% ipython --no-banner

In [1]: import numpy as np

In [2]: import numpy.linalg as la

In [3]: np.set_printoptions(precision=2, suppress=True, linewidth=140, legacy="1.25")

In [4]: def rnd(a):
   ...:     return np.round(a, 2) + 0
   ...: 

In [5]: W0 = np.load("mat.npy")

In [6]: print(W0)
[[ 2.  3.  2.  0.  0.]
 [ 3.  3.  2.  1.  3.]
 [ 0.  0.  3. -2.  6.]
 [ 0.  0.  5.  1.  9.]
 [ 0.  0.  4.  5.  0.]]

In [7]: Q, R = la.qr(W0)

In [8]: print(rnd(abs(R[0, 0])), rnd(la.norm(W0[:, 0])))
3.61 3.61

In [9]: print(rnd(np.trace(Q @ Q.T)))
5.0

In [10]: x = np.array([3, 0, 0, 2, 3])

In [11]: rhs = W0 @ x

In [12]: print(rhs)
[ 6. 20. 14. 29. 10.]

In [13]: print(rnd(la.solve(W0, rhs + W0[:, 4])))
[3. 0. 0. 2. 4.]

In [14]: print(rnd(la.solve(W0, 5 * rhs)))
[15.  0.  0. 10. 15.]

In [15]: print(rnd(la.solve(W0, rhs)))
[3. 0. 0. 2. 3.]

In [16]: print(rnd(la.solve(W0.T, W0[4])))
[0. 0. 0. 0. 1.]

In [17]: rng = np.random.default_rng(5934)

In [18]: idx = rng.permutation(5)

In [19]: print(idx)
[0 1 4 3 2]

In [20]: B = W0[idx][:, idx]

In [21]: print(np.allclose(B, W0))
False

In [22]: print(B)
[[ 2.  3.  0.  0.  2.]
 [ 3.  3.  3.  1.  2.]
 [ 0.  0.  0.  5.  4.]
 [ 0.  0.  9.  1.  5.]
 [ 0.  0.  6. -2.  3.]]

In [23]: print(rnd(la.det(B)), rnd(la.det(W0[idx])))
243.0 -243.0

In [24]: print(np.einsum("ii->", B))
9.0

In [25]: print(rnd(la.det(2 * B)), rnd(la.det(B)))
7776.0 243.0

In [26]: print(rnd(np.poly(B)))
[   1.   -9.  -39.  373. -237. -243.]

In [27]: print(np.kron(np.eye(2, dtype=int), B))
[[ 2.  3.  0.  0.  2.  0.  0.  0.  0.  0.]
 [ 3.  3.  3.  1.  2.  0.  0.  0.  0.  0.]
 [ 0.  0.  0.  5.  4.  0.  0.  0.  0.  0.]
 [ 0.  0.  9.  1.  5.  0.  0.  0.  0.  0.]
 [ 0.  0.  6. -2.  3.  0.  0.  0. -0.  0.]
 [ 0.  0.  0.  0.  0.  2.  3.  0.  0.  2.]
 [ 0.  0.  0.  0.  0.  3.  3.  3.  1.  2.]
 [ 0.  0.  0.  0.  0.  0.  0.  0.  5.  4.]
 [ 0.  0.  0.  0.  0.  0.  0.  9.  1.  5.]
 [ 0.  0.  0. -0.  0.  0.  0.  6. -2.  3.]]

In [28]: print(rnd(la.det(B.T)))
243.0

In [29]: data = np.load("layer10.npy")

In [30]: print(data)
[[ 0.  0. -1.  0. -1.  0.  0.]
 [ 0.  0.  0. -1.  0. -1. -1.]
 [-1.  0.  0.  0. -1.  0.  0.]
 [ 0. -1.  0.  0.  0. -1. -1.]
 [-1.  0. -1.  0.  0.  0.  0.]
 [ 0. -1.  0. -1.  0.  0. -1.]
 [ 0. -1.  0. -1.  0. -1.  0.]]

In [31]: Q = W0.astype(float).copy()

In [32]: for j in range(5):
    ...:     Q[:, j] -= Q[:, :j] @ (Q[:, :j].T @ Q[:, j])
    ...:     Q[:, j] /= la.norm(Q[:, j])
    ...: 

In [33]: print(rnd(Q.T @ Q))
[[1. 0. 0. 0. 0.]
 [0. 1. 0. 0. 0.]
 [0. 0. 1. 0. 0.]
 [0. 0. 0. 1. 0.]
 [0. 0. 0. 0. 1.]]

In [34]: print(rnd(la.norm(data, axis=1)))
[1.41 1.73 1.41 1.73 1.41 1.73 1.73]

In [35]: print(rnd(la.norm(data[0] - data[5])))
2.24

In [36]: print(rnd(la.norm(data, axis=0)))
[1.41 1.73 1.41 1.73 1.41 1.73 1.73]

In [37]: print(rnd(la.norm(data[0], 1)), rnd(la.norm(data[0], np.inf)))
2.0 1.0

In [38]: E = np.load("case13.npy")

In [39]: print(E)
[[ -0.4   0.1   0.2  -1.4  -0.4   0.2   1.5]
 [  0.  -12.  -10.  -34.   12.  -12.   16. ]
 [  0.4   0.9   2.   -0.1   0.8  -0.6   1.3]
 [  0.1  -0.3  -1.2  -1.   -0.5  -0.4   0. ]
 [ -0.6  -1.7   1.3  -1.8  -1.3  -0.2   1.2]
 [  1.1   1.5   0.3   0.2   0.1   2.2  -0.4]
 [ -1.1   1.5   0.1  -1.    0.9  -0.1  -1.1]
 [ -1.3  -1.2   0.2  -0.3   0.    0.9   0.4]
 [ -1.3   1.5   0.8   0.3  -0.6  -1.1   0.2]
 [  0.2  -0.2   0.8  -0.6   2.2   1.    0.3]]

In [40]: Uu, s, vt = la.svd(E)

In [41]: print(np.argmax(s[:-1] / (s[1:] + 1e-6)) + 1)
1

In [42]: print(rnd(s))
[44.19  3.84  3.59  3.23  2.4   2.23  1.16]

In [43]: B = Uu[:, :1] @ np.diag(s[:1]) @ vt[:1]

In [44]: print(rnd(np.abs(E - B).max()))
2.05

In [45]: print(rnd(la.norm(E - B, 2)), rnd(s[1]))
3.84 3.84

In [46]: B = np.array([[-5, 1], [-4, 5], [1, -4], [3, 0], [1, 0], [3, -1], [-1, 4]])

In [47]: print(la.matrix_rank(E @ B))
2

In [48]: print(rnd(np.einsum("ij,ij->i", E, E)))
[   4.62 1944.      7.67    2.95   11.35    8.6     6.5     4.23    6.28    7.01]

In [49]: print(la.matrix_rank(np.vstack([E, B.T])))
7

In [50]: print(np.vstack([E, B.T]).shape)
(12, 7)

In [51]: x = np.array([-2, 2, 2, -1, -1, -1, 2])

In [52]: rhs = E @ x

In [53]: try:
    ...:     la.solve(E, rhs)
    ...: except la.LinAlgError as e:
    ...:     print(e)
    ...: 
Last 2 dimensions of the array must be square

In [54]: print(rnd(la.solve(E.T @ E, E.T @ rhs)))
[-2.  2.  2. -1. -1. -1.  2.]

In [55]: print(rnd(rhs))
[ 6.  22.   7.5 -1.3  6.1 -1.9  3.4  0.8  9.  -1.2]

In [56]: print(rnd(la.lstsq(E, rhs)[0]))
[-2.  2.  2. -1. -1. -1.  2.]

In [57]: rhs = rhs + 0.05 * rng.normal(size=10)

In [58]: print(rnd(rhs))
[ 5.99 22.06  7.47 -1.3   6.08 -1.86  3.38  0.78  9.05 -1.25]

In [59]: b, *_ = la.lstsq(E, rhs)

In [60]: print(rnd(b))
[-2.    2.02  1.98 -1.   -1.01 -1.    2.01]

In [61]: print(rnd(E.T @ (rhs - E @ b)))
[0. 0. 0. 0. 0. 0. 0.]

In [62]: print([round(float(la.norm(la.solve(E.T @ E + lam * np.eye(7), E.T @ rhs))), 2) for lam in (0, 1, 10, 100)])
[4.37, 3.97, 2.35, 0.66]

In [63]: r0, g = data[0], data[6]

In [64]: print(r0 @ r0)
2.0

In [65]: p = (r0 @ g) / (r0 @ r0) * r0

In [66]: print(rnd(la.norm(r0 + g) ** 2 + la.norm(r0 - g) ** 2))
10.0

In [67]: print(np.outer(r0, g))
[[ 0. -0.  0. -0.  0. -0.  0.]
 [ 0. -0.  0. -0.  0. -0.  0.]
 [-0.  1. -0.  1. -0.  1. -0.]
 [ 0. -0.  0. -0.  0. -0.  0.]
 [-0.  1. -0.  1. -0.  1. -0.]
 [ 0. -0.  0. -0.  0. -0.  0.]
 [ 0. -0.  0. -0.  0. -0.  0.]]

In [68]: print(la.matrix_rank(np.outer(r0, g)))
1

In [69]: B = np.array([[2, -1, 2, 0, -1],
    ...:     [2, -2, -1, 0, 1],
    ...:     [0, -2, 2, 1, -1],
    ...:     [-2, 0, -2, -1, -2],
    ...:     [0, 2, -1, 1, -1]])

In [70]: arr = B - B.T

In [71]: print(arr)
[[ 0 -3  2  2 -1]
 [ 3  0  1  0 -1]
 [-2 -1  0  3  0]
 [-2  0 -3  0 -3]
 [ 1  1  0  3  0]]

In [72]: r0 = np.array([0, 2])

In [73]: print(np.correlate(arr[0], arr[2], "full"))
[ 0  0 -9  6  9  1 -6 -3  2]

In [74]: r0 = np.array([0, 0])

In [75]: print(rnd(np.cross(E[2, :3], E[7, :3])))
[ 2.58 -2.68  0.69]

In [76]: print(np.polyval(r0, E[2]))
[0. 0. 0. 0. 0. 0. 0.]

In [77]: print(rnd(np.correlate(E[2], E[7], "full")))
[ 0.16  0.72  1.61  1.64  0.04 -0.42 -1.19 -2.66 -2.14 -1.34 -0.06 -0.78 -1.69]

In [78]: def softmax(z):
    ...:     e = np.exp(z - z.max(axis=-1, keepdims=True))
    ...:     return e / e.sum(axis=-1, keepdims=True)
    ...: 

In [79]: print(rnd(softmax(arr[2] + -2)))
[0.01 0.02 0.04 0.89 0.04]

In [80]: att = arr @ arr.T / np.sqrt(5)

In [81]: print(rnd(softmax(att + np.triu(np.full(att.shape, -np.inf), 1))))
[[1.   0.   0.   0.   0.  ]
 [0.03 0.97 0.   0.   0.  ]
 [0.1  0.   0.9  0.   0.  ]
 [0.   0.   0.   1.   0.  ]
 [0.02 0.02 0.09 0.   0.86]]

In [82]: print(rnd(softmax(att)))
[[0.98 0.   0.02 0.   0.  ]
 [0.03 0.95 0.   0.   0.03]
 [0.09 0.   0.87 0.01 0.02]
 [0.   0.   0.   1.   0.  ]
 [0.02 0.02 0.09 0.   0.86]]

In [83]: B = np.array([[1, 1], [1, 2]])

In [84]: basis = np.kron(B, arr)

In [85]: print(basis.shape)
(10, 10)

In [86]: print(basis)
[[ 0 -3  2  2 -1  0 -3  2  2 -1]
 [ 3  0  1  0 -1  3  0  1  0 -1]
 [-2 -1  0  3  0 -2 -1  0  3  0]
 [-2  0 -3  0 -3 -2  0 -3  0 -3]
 [ 1  1  0  3  0  1  1  0  3  0]
 [ 0 -3  2  2 -1  0 -6  4  4 -2]
 [ 3  0  1  0 -1  6  0  2  0 -2]
 [-2 -1  0  3  0 -4 -2  0  6  0]
 [-2  0 -3  0 -3 -4  0 -6  0 -6]
 [ 1  1  0  3  0  2  2  0  6  0]]

In [87]: print(rnd(la.det(arr)))
0.0

In [88]: print((arr - arr.T) / 2)
[[ 0. -3.  2.  2. -1.]
 [ 3.  0.  1.  0. -1.]
 [-2. -1.  0.  3.  0.]
 [-2.  0. -3.  0. -3.]
 [ 1.  1.  0.  3.  0.]]

In [89]: print(rnd(np.sort(np.abs(la.eigvals(arr)))))
[0.   3.23 3.23 5.25 5.25]

In [90]: print(la.matrix_power(arr, 3))
[[  0  60 -48 -72  12]
 [-60   0 -35   3  -4]
 [ 48  35   0 -78  15]
 [ 72  -3  78   0  57]
 [-12   4 -15 -57   0]]

In [91]: J = np.load("data.npy")

In [92]: print(J)
[[1.   0.5  0.25 0.12 0.06 0.03 0.02]
 [0.5  1.   0.5  0.25 0.12 0.06 0.03]
 [0.25 0.5  1.   0.5  0.25 0.12 0.06]
 [0.12 0.25 0.5  1.   0.5  0.25 0.12]
 [0.06 0.12 0.25 0.5  1.   0.5  0.25]
 [0.03 0.06 0.12 0.25 0.5  1.   0.5 ]
 [0.02 0.03 0.06 0.12 0.25 0.5  1.  ]]

In [93]: Uu, s, vt = la.svd(J, full_matrices=False)

In [94]: print(rnd(s / s[0]))
[1.   0.65 0.41 0.27 0.19 0.16 0.14]

In [95]: print(np.abs(Uu[:, 0]).round(6).argmax())
3

In [96]: print((s > 1e-8).sum())
7

In [97]: print(rnd(vt @ vt.T))
[[1. 0. 0. 0. 0. 0. 0.]
 [0. 1. 0. 0. 0. 0. 0.]
 [0. 0. 1. 0. 0. 0. 0.]
 [0. 0. 0. 1. 0. 0. 0.]
 [0. 0. 0. 0. 1. 0. 0.]
 [0. 0. 0. 0. 0. 1. 0.]
 [0. 0. 0. 0. 0. 0. 1.]]

In [98]: print(rnd(s))
[2.49 1.62 1.01 0.66 0.48 0.39 0.35]

In [99]: print(rnd(Uu.T @ Uu))
[[1. 0. 0. 0. 0. 0. 0.]
 [0. 1. 0. 0. 0. 0. 0.]
 [0. 0. 1. 0. 0. 0. 0.]
 [0. 0. 0. 1. 0. 0. 0.]
 [0. 0. 0. 0. 1. 0. 0.]
 [0. 0. 0. 0. 0. 1. 0.]
 [0. 0. 0. 0. 0. 0. 1.]]

In [100]: print(np.allclose(Uu * s @ vt, J))
True

In [101]: x = np.array([5, 3, -2, -5, -1, 5, 1])

In [102]: h = np.maximum(E @ x, 0)

In [103]: print(rnd(np.maximum(E @ (3 * x), 0)))
[ 23.4 294.    0.   16.5   0.   56.7   3.9   0.    0.   14.7]

In [104]: print(rnd(h))
[ 7.8 98.   0.   5.5  0.  18.9  1.3  0.   0.   4.9]

In [105]: print(E * (h > 1e-9)[:, None])
[[ -0.4   0.1   0.2  -1.4  -0.4   0.2   1.5]
 [  0.  -12.  -10.  -34.   12.  -12.   16. ]
 [  0.    0.    0.   -0.    0.   -0.    0. ]
 [  0.1  -0.3  -1.2  -1.   -0.5  -0.4   0. ]
 [ -0.   -0.    0.   -0.   -0.   -0.    0. ]
 [  1.1   1.5   0.3   0.2   0.1   2.2  -0.4]
 [ -1.1   1.5   0.1  -1.    0.9  -0.1  -1.1]
 [ -0.   -0.    0.   -0.    0.    0.    0. ]
 [ -0.    0.    0.    0.   -0.   -0.    0. ]
 [  0.2  -0.2   0.8  -0.6   2.2   1.    0.3]]

In [106]: print(rnd(np.maximum(E @ x, 0) - np.maximum(-E @ x, 0)))
[ 7.8 98.  -1.3  5.5 -0.2 18.9  1.3 -4.1 -9.8  4.9]

In [107]: print(rnd(np.tanh(E @ x)))
[ 1.    1.   -0.86  1.   -0.2   1.    0.86 -1.   -1.    1.  ]

In [108]: x = np.ones(7)

In [109]: for _ in range(6):
     ...:     x = J @ x
     ...:     x /= la.norm(x)
     ...:     print(round(x @ J @ x, 2))
     ...: 
2.48
2.48
2.49
2.49
2.49
2.49

In [110]: print(rnd(x))
[0.26 0.37 0.44 0.46 0.44 0.37 0.26]

In [111]: print(rnd(la.eigvalsh(J)[-1]))
2.49

In [112]: idx = rng.permutation(7)

In [113]: print(idx)
[0 2 4 3 6 1 5]

In [114]: B = J[idx][:, idx]

In [115]: print(rnd(la.det(B)), rnd(la.det(J[idx])))
0.18 0.18

In [116]: print(B)
[[1.   0.25 0.06 0.12 0.02 0.5  0.03]
 [0.25 1.   0.25 0.5  0.06 0.5  0.12]
 [0.06 0.25 1.   0.5  0.25 0.12 0.5 ]
 [0.12 0.5  0.5  1.   0.12 0.25 0.25]
 [0.02 0.06 0.25 0.12 1.   0.03 0.5 ]
 [0.5  0.5  0.12 0.25 0.03 1.   0.06]
 [0.03 0.12 0.5  0.25 0.5  0.06 1.  ]]

In [117]: print(np.trace(B))
7.0

In [118]: print(np.diag(B))
[1. 1. 1. 1. 1. 1. 1.]

In [119]: M = np.array([[1, -1, 0, 0, 0, 0],
     ...:     [2, -2, 0, 0, 0, 0],
     ...:     [2, -2, 0, 0, 0, 0],
     ...:     [0, 0, 1, -1, 0, 0],
     ...:     [0, 0, 2, -2, 0, 0],
     ...:     [0, 0, 2, -2, 0, 0],
     ...:     [0, 0, 0, 0, 1, -1],
     ...:     [0, 0, 0, 0, 2, -2],
     ...:     [0, 0, 0, 0, 2, -2]])

In [120]: B = M[0, 0] * M[1:] - np.outer(M[1:, 0], M[0])

In [121]: print(B)
[[ 0  0  0  0  0  0]
 [ 0  0  0  0  0  0]
 [ 0  0  1 -1  0  0]
 [ 0  0  2 -2  0  0]
 [ 0  0  2 -2  0  0]
 [ 0  0  0  0  1 -1]
 [ 0  0  0  0  2 -2]
 [ 0  0  0  0  2 -2]]

In [122]: print(np.flatnonzero(~B.round(6).any(axis=1)))
[0 1]

In [123]: print(la.matrix_rank(B), la.matrix_rank(M))
2 3

In [124]: print(rnd(np.trace(la.pinv(M) @ M)))
3.0

In [125]: print(rnd(M @ la.pinv(M) @ M))
[[ 1. -1.  0.  0.  0.  0.]
 [ 2. -2.  0.  0.  0.  0.]
 [ 2. -2.  0.  0.  0.  0.]
 [ 0.  0.  1. -1.  0.  0.]
 [ 0.  0.  2. -2.  0.  0.]
 [ 0.  0.  2. -2.  0.  0.]
 [ 0.  0.  0.  0.  1. -1.]
 [ 0.  0.  0.  0.  2. -2.]
 [ 0.  0.  0.  0.  2. -2.]]

In [126]: print(np.abs(np.diag(la.qr(M)[1])) > 1e-9)
[ True False  True False  True False]

In [127]: print(la.lstsq(M[:-1].T, M[-1])[2])
3
